$ python -q
>>> import numpy as np
>>> np.set_printoptions(suppress=True, linewidth=100)
>>> out = np.array([[1, 0, 2, 0, 1, 1],
...     [0, 0, 1, 1, 1, 1],
...     [2, 2, 1, 0, 0, 0],
...     [2, 1, 0, 0, 0, 1],
...     [1, 0, 1, 1, 1, 0],
...     [0, 0, 1, 0, 2, 0]])
>>> F = np.tril(out)
>>> F
array([[1, 0, 0, 0, 0, 0],
       [0, 0, 0, 0, 0, 0],
       [2, 2, 1, 0, 0, 0],
       [2, 1, 0, 0, 0, 0],
       [1, 0, 1, 1, 1, 0],
       [0, 0, 1, 0, 2, 0]])
>>> # triangular, det is the product of the diagonal
>>> left, sig, Vt = np.linalg.svd(F)
>>> V = Vt[:(sig > 1e-8).sum()]
>>> rng = np.random.default_rng(940030)
>>> vec = F[2] + 5 * F[0] + rng.integers(2) * np.eye(6)[0]
>>> vec
array([7., 2., 1., 0., 0., 0.])
>>> np.round(V.T @ V, 2) + 0
array([[1., 0., 0., 0., 0., 0.],
       [0., 1., 0., 0., 0., 0.],
       [0., 0., 1., 0., 0., 0.],
       [0., 0., 0., 1., 0., 0.],
       [0., 0., 0., 0., 1., 0.],
       [0., 0., 0., 0., 0., 0.]])
>>> np.allclose(V.T @ V @ vec, vec)
True
>>> np.linalg.matrix_rank(np.vstack([F, vec]))
np.int64(5)
>>> lab = rng.permutation(6)
>>> lab
array([4, 1, 2, 3, 5, 0])
>>> out = F[lab][:, lab]
>>> np.trace(out)
np.int64(3)
>>> np.diag(out)
array([1, 0, 1, 0, 0, 1])
>>> out
array([[1, 0, 1, 1, 0, 1],
       [0, 0, 0, 0, 0, 0],
       [0, 2, 1, 0, 0, 2],
       [0, 1, 0, 0, 0, 2],
       [2, 0, 1, 0, 0, 0],
       [0, 0, 0, 0, 0, 1]])
>>> np.linalg.cond(F) > 100
np.True_
>>> round(np.linalg.norm(F, 2) / np.linalg.norm(F), 2)
np.float64(0.8)
>>> np.argsort(-np.linalg.norm(F, axis=0).round(6), kind="stable")[:3]
array([0, 1, 4])
>>> [round(float(x), 2) for x in np.linalg.svd(F, compute_uv=False)[:3]]
[3.93, 2.56, 1.14]
>>> mat = np.loadtxt("sample16.csv", delimiter=",")
>>> mat
array([[2., 0., 0., 0.],
       [0., 1., 0., 0.],
       [0., 0., 2., 0.],
       [0., 0., 0., 1.]])
>>> # equal to its transpose
>>> out = mat[0, 0] * mat[1:] - np.outer(mat[1:, 0], mat[0])
>>> out
array([[0., 2., 0., 0.],
       [0., 0., 4., 0.],
       [0., 0., 0., 2.]])
>>> mat[:, 0] / mat[0, 0]
array([1., 0., 0., 0.])
>>> np.linalg.matrix_rank(out), np.linalg.matrix_rank(mat)
(np.int64(3), np.int64(4))
>>> blk = np.stack([out, -2 * out, out[::-1]])
>>> np.linalg.matrix_rank(blk)
array([3, 3, 3])
>>> blk.shape
(3, 3, 4)
>>> np.round(np.linalg.norm(blk, axis=(1, 2)), 2)
array([4.9, 9.8, 4.9])
>>> A = np.loadtxt("out3.csv", delimiter=",")
>>> A
array([[ 18.,   6.,  21.,  -2.,  -2.,   5.],
       [-19.,  11.,  42.,  21.,  16.,  10.],
       [ -7.,  12.,  50., -10.,  40.,  -7.],
       [ 11.,  17.,  39.,  17.,  27.,  -1.],
       [-20.,   5.,  25.,   9.,  14.,   4.],
       [  7.,   8.,  42., -12.,  13.,   3.],
       [-16.,   9.,  55.,   9.,   4.,  18.],
       [ 16.,   6.,  16.,  10., -10.,  10.]])
>>> r0, r1 = A[4], A[7]
>>> r0 @ r0
np.float64(1343.0)
>>> pr = (r0 @ r1) / (r0 @ r0) * r0
>>> pr.round(2)
array([-1.49,  0.37,  1.86,  0.67,  1.04,  0.3 ])
>>> np.outer(r0, r1)
array([[-320., -120., -320., -200.,  200., -200.],
       [  80.,   30.,   80.,   50.,  -50.,   50.],
       [ 400.,  150.,  400.,  250., -250.,  250.],
       [ 144.,   54.,  144.,   90.,  -90.,   90.],
       [ 224.,   84.,  224.,  140., -140.,  140.],
       [  64.,   24.,   64.,   40.,  -40.,   40.]])
